In [1]: import numpy as np

In [2]: import numpy.linalg as la

In [3]: np.set_printoptions(precision=2, suppress=True, linewidth=200, legacy="1.25")

In [4]: rd = lambda a: np.round(a, 2) + 0

In [5]: data = np.loadtxt("x.csv", delimiter=",")

In [6]: rd(data)
Out[6]: 
array([[-11.9 , -10.9 ,  10.03],
       [  3.48,   4.48,  -1.93],
       [ -7.73,  -6.73,   6.79],
       [  5.62,   6.62,  -3.6 ],
       [  1.78,   2.78,  -0.61],
       [ -8.6 ,  -7.6 ,   7.47],
       [  4.34,   5.34,  -2.6 ],
       [ -3.3 ,  -2.3 ,   3.34],
       [  5.41,   6.41,  -3.43],
       [  0.44,   1.44,   0.44],
       [  2.35,   3.35,  -1.05],
       [ -4.37,  -3.37,   4.17],
       [  3.54,   4.54,  -1.97],
       [ -4.7 ,  -3.7 ,   4.43],
       [ 11.71,  12.71,  -8.33],
       [ -0.3 ,   0.7 ,   1.01],
       [ -7.16,  -6.16,   6.35],
       [ -6.73,  -5.73,   6.01],
       [ -3.5 ,  -2.5 ,   3.5 ],
       [ 12.84,  13.84,  -9.21],
       [  3.11,   4.11,  -1.64],
       [  6.18,   7.18,  -4.03],
       [  9.76,  10.76,  -6.81],
       [ 13.52,  14.52,  -9.74],
       [  5.54,   6.54,  -3.53],
       [ -3.52,  -2.52,   3.52],
       [ 14.47,  15.47, -10.48],
       [ -2.78,  -1.78,   2.94],
       [ 10.67,  11.67,  -7.52],
       [  1.03,   2.03,  -0.02],
       [ 14.64,  15.64, -10.61],
       [  3.6 ,   4.6 ,  -2.02]])

In [7]: print(rd(data.sum(axis=0)))
[ 69.44 101.44 -29.12]

In [8]: np.count_nonzero(data)
Out[8]: 96

In [9]: rd(np.abs(data).max())
Out[9]: 15.64

In [10]: la.matrix_rank(data)
Out[10]: 2

In [11]: print(rd(la.norm(data)))
68.87

In [12]: vec = np.array([2, 0, -3])

In [13]: print((data @ vec).argmax())
30

In [14]: print(np.sign((data @ vec).round(6)))
[-1.  1. -1.  1.  1. -1.  1. -1.  1. -1.  1. -1.  1. -1.  1. -1. -1. -1. -1.  1.  1.  1.  1.  1.  1. -1.  1. -1.  1.  1.  1.  1.]

In [15]: G = np.cov(data, rowvar=False)

In [16]: print(rd(np.median(data, axis=0)))
[ 2.73  3.73 -1.35]

In [17]: print(rd(la.eigvalsh(G)[::-1]))
[136.9   0.    0. ]

In [18]: G.shape
Out[18]: (3, 3)

In [19]: rd(np.corrcoef(data[:, 2], data[:, 1])[0, 1])
Out[19]: -1.0

In [20]: rd(G)
Out[20]: 
array([[ 52.55,  52.55, -40.87],
       [ 52.55,  52.55, -40.87],
       [-40.87, -40.87,  31.79]])

In [21]: np.argwhere(np.triu(np.abs(np.corrcoef(data.T)) > 0.8, 1))
Out[21]: 
array([[0, 1],
       [0, 2],
       [1, 2]])

In [22]: rng = np.random.default_rng(198)

In [23]: E = np.eye(6, dtype=int)[rng.permutation(6)]

In [24]: E
Out[24]: 
array([[0, 0, 0, 0, 0, 1],
       [0, 0, 0, 1, 0, 0],
       [1, 0, 0, 0, 0, 0],
       [0, 1, 0, 0, 0, 0],
       [0, 0, 1, 0, 0, 0],
       [0, 0, 0, 0, 1, 0]])

In [25]: W1 = np.array([[0, 4, 0, 1, 5, 5],
    ...:     [0, 2, 0, 1, 2, 0],
    ...:     [5, 3, 2, 3, 5, 3],
    ...:     [2, 1, 3, 0, 2, 4],
    ...:     [4, 0, 1, 4, 2, 5],
    ...:     [0, 4, 0, 4, 3, 4]])

In [26]: beta = np.array([2, 0, 1, 1, 2, 2])

In [27]: hid = np.maximum(E @ W1 + beta, 0)

In [28]: rd((hid > 0).mean(axis=0))
Out[28]: array([1.  , 0.83, 1.  , 1.  , 1.  , 1.  ])

In [29]: print(hid)
[[2 4 1 5 5 6]
 [4 1 4 1 4 6]
 [2 4 1 2 7 7]
 [2 2 1 2 4 2]
 [7 3 3 4 7 5]
 [6 0 2 5 4 7]]

In [30]: W2 = np.array([[2, 4, -4],
    ...:     [4, 5, 4],
    ...:     [-5, -1, 4],
    ...:     [-4, 1, 1],
    ...:     [-5, -1, 2],
    ...:     [-4, -1, 3]])

In [31]: W1 @ W2
Out[31]: 
array([[-33,  11,  42],
       [ -6,   9,  13],
       [-37,  28,  22],
       [-33,   4,  24],
       [-43,  12,  11],
       [-31,  17,  38]])

In [32]: (hid @ W2).round(6).argmax(axis=1)
Out[32]: array([2, 2, 2, 2, 1, 2])

In [33]: mat = np.array([[0.0, 2.0, -2.0], [0.0, 4.0, -4.0], [0.0, 2.0, -2.0]])

In [34]: mat
Out[34]: 
array([[ 0.,  2., -2.],
       [ 0.,  4., -4.],
       [ 0.,  2., -2.]])

In [35]: left, sig, vt = la.svd(mat)

In [36]: V = vt[:(sig > 1e-8).sum()]

In [37]: vec = mat[2] + -1 * mat[1] + rng.integers(2) * np.eye(3)[1]

In [38]: vec
Out[38]: array([ 0., -2.,  2.])

In [39]: rd(la.norm(vec - V.T @ V @ vec))
Out[39]: 0.0

In [40]: print(rd(V.T @ V))
[[ 0.   0.   0. ]
 [ 0.   0.5 -0.5]
 [ 0.  -0.5  0.5]]

In [41]: la.matrix_rank(np.vstack([mat, vec]))
Out[41]: 1

In [42]: left, sig, vt = la.svd(mat)

In [43]: print(np.argmax(sig[:-1] / (sig[1:] + 1e-6)) + 1)
1

In [44]: A2 = left[:, :1] @ np.diag(sig[:1]) @ vt[:1]

In [45]: la.matrix_rank(mat, rtol=0.05)
Out[45]: 1

In [46]: rd(np.abs(mat - A2).max())
Out[46]: 0.0

In [47]: la.matrix_rank(mat, rtol=0.1)
Out[47]: 1

In [48]: print(rd(np.sort(np.abs(la.eigvals(mat)))))
[0. 0. 2.]

In [49]: np.allclose(mat @ mat.T, mat.T @ mat)
Out[49]: False

In [50]: (mat - mat.T) / 2
Out[50]: 
array([[ 0.,  1., -1.],
       [-1.,  0., -3.],
       [ 1.,  3.,  0.]])

In [51]: rd(la.det(mat))
Out[51]: 0.0

In [52]: rd(la.matrix_power(mat, 3))
Out[52]: 
array([[  0.,   8.,  -8.],
       [  0.,  16., -16.],
       [  0.,   8.,  -8.]])

In [53]: np.kron(np.eye(2, dtype=int), mat)
Out[53]: 
array([[ 0.,  2., -2.,  0.,  0., -0.],
       [ 0.,  4., -4.,  0.,  0., -0.],
       [ 0.,  2., -2.,  0.,  0., -0.],
       [ 0.,  0., -0.,  0.,  2., -2.],
       [ 0.,  0., -0.,  0.,  4., -4.],
       [ 0.,  0., -0.,  0.,  2., -2.]])

In [54]: rd(la.det(mat[::-1]))
Out[54]: 0.0

In [55]: print(np.poly(mat))
[ 1. -2.  0.  0.]

In [56]: rd(la.eigvals(mat))
Out[56]: array([0., 2., 0.])

In [57]: np.einsum("ij,ji->", mat, mat)
Out[57]: 4.0

In [58]: rd(la.det(mat.T))
Out[58]: 0.0

In [59]: np.einsum("ii->", mat)
Out[59]: 2.0

In [60]: A2 = np.array([[1, 1], [1, -1]])

In [61]: m1 = np.kron(A2, np.kron(A2, A2))[rng.permutation(8)][:7]

In [62]: m1
Out[62]: 
array([[ 1, -1, -1,  1,  1, -1, -1,  1],
       [ 1,  1,  1,  1,  1,  1,  1,  1],
       [ 1,  1,  1,  1, -1, -1, -1, -1],
       [ 1, -1,  1, -1,  1, -1,  1, -1],
       [ 1,  1, -1, -1,  1,  1, -1, -1],
       [ 1, -1, -1,  1, -1,  1,  1, -1],
       [ 1,  1, -1, -1, -1, -1,  1,  1]])

In [63]: A2 = m1 + rng.integers(-2, 3, (7, 1)) @ rng.integers(-2, 3, (1, 8))

In [64]: A2
Out[64]: 
array([[ 2,  0, -2,  0,  2,  1,  0,  0],
       [-1, -1,  3,  3, -1, -3, -1,  3],
       [ 3,  3, -1, -1,  1,  3,  1, -3],
       [ 0, -2,  2,  0,  0, -3,  0,  0],
       [ 3,  3, -3, -3,  3,  5,  1, -3],
       [ 3,  1, -3, -1,  1,  5,  3, -3],
       [ 2,  2, -2, -2,  0,  1,  2,  0]])

In [65]: print(la.matrix_rank(A2 - m1, tol=1e-8))
1

In [66]: np.abs(A2 - m1).sum(axis=1)
Out[66]: array([ 9, 18, 18,  9, 18, 18,  9])

In [67]: print(A2 - m1)
[[ 1  1 -1 -1  1  2  1 -1]
 [-2 -2  2  2 -2 -4 -2  2]
 [ 2  2 -2 -2  2  4  2 -2]
 [-1 -1  1  1 -1 -2 -1  1]
 [ 2  2 -2 -2  2  4  2 -2]
 [ 2  2 -2 -2  2  4  2 -2]
 [ 1  1 -1 -1  1  2  1 -1]]

In [68]: print(np.count_nonzero(m1))
56

In [69]: rd(m1.mean(axis=0))
Out[69]: array([ 1.  ,  0.14, -0.14,  0.14,  0.14, -0.14,  0.14, -0.14])

In [70]: np.diff(m1, axis=0)
Out[70]: 
array([[ 0,  2,  2,  0,  0,  2,  2,  0],
       [ 0,  0,  0,  0, -2, -2, -2, -2],
       [ 0, -2,  0, -2,  2,  0,  2,  0],
       [ 0,  2, -2,  0,  0,  2, -2,  0],
       [ 0, -2,  0,  2, -2,  0,  2,  0],
       [ 0,  2,  0, -2,  0, -2,  0,  2]])

In [71]: la.matrix_rank(m1)
Out[71]: 7

In [72]: np.abs(m1).max()
Out[72]: 1

In [73]: A2 = np.array([[1]])

In [74]: W2 = np.array([[-2, -2, -5], [3, -4, -1], [4, -2, -1]])

In [75]: feats = np.block([[A2, np.array([[-2, -2, -2]])], [np.zeros((3, 1)), W2]])

In [76]: feats
Out[76]: 
array([[ 1., -2., -2., -2.],
       [ 0., -2., -2., -5.],
       [ 0.,  3., -4., -1.],
       [ 0.,  4., -2., -1.]])

In [77]: A2 = feats / la.norm(feats, axis=1, keepdims=True)

In [78]: G = A2 @ A2.T

In [79]: rd(G)
Out[79]: 
array([[ 1.  ,  0.87,  0.22, -0.12],
       [ 0.87,  1.  ,  0.24,  0.04],
       [ 0.22,  0.24,  1.  ,  0.9 ],
       [-0.12,  0.04,  0.9 ,  1.  ]])

In [80]: (G - 2 * np.eye(4)).round(6).argmax(axis=1)
Out[80]: array([1, 0, 3, 2])

In [81]: np.argwhere(np.triu(np.abs(G) > 0.95, 1))
Out[81]: array([], shape=(0, 2), dtype=int64)

In [82]: vec = np.array([9, 4, 3, 8])

In [83]: y = G @ vec

In [84]: rd(y)
Out[84]: array([12.16, 12.84, 13.1 ,  9.76])

In [85]: rd(la.solve(G, y + G[:, 3]))
Out[85]: array([9., 4., 3., 9.])

In [86]: rd(la.solve(G, 4 * y))
Out[86]: array([36., 16., 12., 32.])

In [87]: rd(la.solve(G.T, G[1]))
Out[87]: array([0., 1., 0., 0.])

In [88]: W0 = np.loadtxt("case5.csv", delimiter=",")

In [89]: rd(W0)
Out[89]: 
array([[ 0.16, -0.01, -0.34, -0.17, -0.06, -0.08, -0.06,  0.04],
       [-0.01, -0.23, -0.28, -0.67, -1.02,  0.06, -0.14, -0.63],
       [-0.34, -0.28,  0.72,  0.12,  0.02,  0.09,  0.15, -0.01],
       [-0.17, -0.67,  0.12, -0.75, -0.85, -0.01,  0.01, -0.37],
       [-0.06, -1.02,  0.02, -0.85,  0.66,  0.66,  0.1 ,  0.39],
       [-0.08,  0.06,  0.09, -0.01,  0.66,  0.88, -0.03, -0.08],
       [-0.06, -0.14,  0.15,  0.01,  0.1 , -0.03,  0.06,  0.12],
       [ 0.04, -0.63, -0.01, -0.37,  0.39, -0.08,  0.12,  0.51]])

In [90]: rd(W0 @ la.pinv(W0) @ W0)
Out[90]: 
array([[ 0.16, -0.01, -0.34, -0.17, -0.06, -0.08, -0.06,  0.04],
       [-0.01, -0.23, -0.28, -0.67, -1.02,  0.06, -0.14, -0.63],
       [-0.34, -0.28,  0.72,  0.12,  0.02,  0.09,  0.15, -0.01],
       [-0.17, -0.67,  0.12, -0.75, -0.85, -0.01,  0.01, -0.37],
       [-0.06, -1.02,  0.02, -0.85,  0.66,  0.66,  0.1 ,  0.39],
       [-0.08,  0.06,  0.09, -0.01,  0.66,  0.88, -0.03, -0.08],
       [-0.06, -0.14,  0.15,  0.01,  0.1 , -0.03,  0.06,  0.12],
       [ 0.04, -0.63, -0.01, -0.37,  0.39, -0.08,  0.12,  0.51]])

In [91]: left, sig, vt = la.svd(W0)

In [92]: V = vt[:(sig > 1e-8).sum()]

In [93]: vec = W0[5] + -2 * W0[3] + rng.integers(2) * np.eye(8)[0]

In [94]: rd(vec)
Out[94]: array([ 1.26,  1.41, -0.15,  1.49,  2.36,  0.9 , -0.05,  0.66])

In [95]: rd(V.T @ V)
Out[95]: 
array([[ 0.17,  0.09, -0.33, -0.05,  0.06, -0.09, -0.05,  0.09],
       [ 0.09,  0.6 , -0.16,  0.4 ,  0.  ,  0.03, -0.1 , -0.19],
       [-0.33, -0.16,  0.71,  0.22, -0.02,  0.03,  0.14, -0.04],
       [-0.05,  0.4 ,  0.22,  0.53,  0.13, -0.15,  0.03,  0.03],
       [ 0.06,  0.  , -0.02,  0.13,  0.72,  0.25,  0.04,  0.34],
       [-0.09,  0.03,  0.03, -0.15,  0.25,  0.77, -0.07, -0.28],
       [-0.05, -0.1 ,  0.14,  0.03,  0.04, -0.07,  0.05,  0.08],
       [ 0.09, -0.19, -0.04,  0.03,  0.34, -0.28,  0.08,  0.45]])

In [96]: print(np.allclose(V.T @ V @ vec, vec))
False

In [97]: rd(la.norm(vec - V.T @ V @ vec))
Out[97]: 0.91
